% ipython --no-banner

In [1]: import numpy as np

In [2]: import numpy.linalg as la

In [3]: np.set_printoptions(precision=2, suppress=True, linewidth=160)

In [4]: M = np.loadtxt("case10.csv", delimiter=",")

In [5]: M
Out[5]: 
array([[ 2.46,  4.08, -0.08, -0.92, -3.46,  6.61, -2.54,  6.08,  0.08,  0.54,  3.54, -1.  ],
       [ 4.48,  0.04,  3.96, -4.96, -5.48,  0.55, -0.52,  2.04, -3.96, -1.48,  1.52, -1.  ],
       [ 1.99,  5.01, -1.01,  0.01, -2.99,  8.02, -3.01,  7.01,  1.01,  1.01,  4.01, -1.  ],
       [ 2.26,  4.48, -0.48, -0.52, -3.26,  7.22, -2.74,  6.48,  0.48,  0.74,  3.74, -1.  ],
       [ 2.63,  3.75,  0.25, -1.25, -3.63,  6.12, -2.37,  5.75, -0.25,  0.37,  3.37, -1.  ],
       [ 3.42,  2.16,  1.84, -2.84, -4.42,  3.74, -1.58,  4.16, -1.84, -0.42,  2.58, -1.  ],
       [ 3.36,  2.27,  1.73, -2.73, -4.36,  3.91, -1.64,  4.27, -1.73, -0.36,  2.64, -1.  ],
       [ 2.73,  3.55,  0.45, -1.45, -3.73,  5.82, -2.27,  5.55, -0.45,  0.27,  3.27, -1.  ],
       [ 3.11,  2.78,  1.22, -2.22, -4.11,  4.67, -1.89,  4.78, -1.22, -0.11,  2.89, -1.  ],
       [ 1.82,  5.36, -1.36,  0.36, -2.82,  8.54, -3.18,  7.36,  1.36,  1.18,  4.18, -1.  ],
       [ 4.58, -0.15,  4.15, -5.15, -5.58,  0.27, -0.42,  1.85, -4.15, -1.58,  1.42, -1.  ],
       [ 1.29,  6.42, -2.42,  1.42, -2.29, 10.13, -3.71,  8.42,  2.42,  1.71,  4.71, -1.  ],
       [ 2.66,  3.67,  0.33, -1.33, -3.66,  6.01, -2.34,  5.67, -0.33,  0.34,  3.34, -1.  ],
       [ 1.16,  6.69, -2.69,  1.69, -2.16, 10.53, -3.84,  8.69,  2.69,  1.84,  4.84, -1.  ],
       [ 2.34,  4.31, -0.31, -0.69, -3.34,  6.97, -2.66,  6.31,  0.31,  0.66,  3.66, -1.  ],
       [ 1.85,  5.29, -1.29,  0.29, -2.85,  8.44, -3.15,  7.29,  1.29,  1.15,  4.15, -1.  ],
       [ 3.45,  2.11,  1.89, -2.89, -4.45,  3.66, -1.55,  4.11, -1.89, -0.45,  2.55, -1.  ],
       [ 3.05,  2.9 ,  1.1 , -2.1 , -4.05,  4.84, -1.95,  4.9 , -1.1 , -0.05,  2.95, -1.  ],
       [ 3.32,  2.36,  1.64, -2.64, -4.32,  4.04, -1.68,  4.36, -1.64, -0.32,  2.68, -1.  ],
       [ 4.06,  0.87,  3.13, -4.13, -5.06,  1.81, -0.94,  2.87, -3.13, -1.06,  1.94, -1.  ],
       [ 1.87,  5.27, -1.27,  0.27, -2.87,  8.4 , -3.13,  7.27,  1.27,  1.13,  4.13, -1.  ],
       [ 3.24,  2.51,  1.49, -2.49, -4.24,  4.27, -1.76,  4.51, -1.49, -0.24,  2.76, -1.  ],
       [ 2.33,  4.34, -0.34, -0.66, -3.33,  7.01, -2.67,  6.34,  0.34,  0.67,  3.67, -1.  ],
       [ 1.26,  6.48, -2.48,  1.48, -2.26, 10.21, -3.74,  8.48,  2.48,  1.74,  4.74, -1.  ],
       [ 1.93,  5.15, -1.15,  0.15, -2.93,  8.22, -3.07,  7.15,  1.15,  1.07,  4.07, -1.  ],
       [ 1.99,  5.03, -1.03,  0.03, -2.99,  8.04, -3.01,  7.03,  1.03,  1.01,  4.01, -1.  ],
       [ 3.38,  2.23,  1.77, -2.77, -4.38,  3.85, -1.62,  4.23, -1.77, -0.38,  2.62, -1.  ],
       [ 4.02,  0.97,  3.03, -4.03, -5.02,  1.95, -0.98,  2.97, -3.03, -1.02,  1.98, -1.  ],
       [ 4.01,  0.97,  3.03, -4.03, -5.01,  1.96, -0.99,  2.97, -3.03, -1.01,  1.99, -1.  ],
       [ 2.17,  4.67, -0.67, -0.33, -3.17,  7.5 , -2.83,  6.67,  0.67,  0.83,  3.83, -1.  ]])

In [6]: def softmax(z):
   ...:     e = np.exp(z - z.max(axis=-1, keepdims=True))
   ...:     return e / e.sum(axis=-1, keepdims=True)
   ...: 

In [7]: np.round(softmax(M[23] + 3), 2) + 0
Out[7]: array([0.  , 0.02, 0.  , 0.  , 0.  , 0.83, 0.  , 0.15, 0.  , 0.  , 0.  , 0.  ])

In [8]: np.round(softmax(10 * M[23]), 2) + 0
Out[8]: array([0., 0., 0., 0., 0., 1., 0., 0., 0., 0., 0., 0.])

In [9]: scores = M @ M.T / np.sqrt(12)

In [10]: softmax(scores).round(6).argmax(axis=1)
Out[10]: array([13, 10, 13, 13, 13, 13, 13, 13, 13, 13, 10, 13, 13, 13, 13, 13, 13, 13, 13, 10, 13, 13, 13, 13, 13, 13, 13, 10, 10, 13])

In [11]: softmax(scores)[23] @ M
Out[11]: array([ 1.17,  6.66, -2.66,  1.66, -2.17, 10.49, -3.83,  8.66,  2.66,  1.83,  4.83, -1.  ])
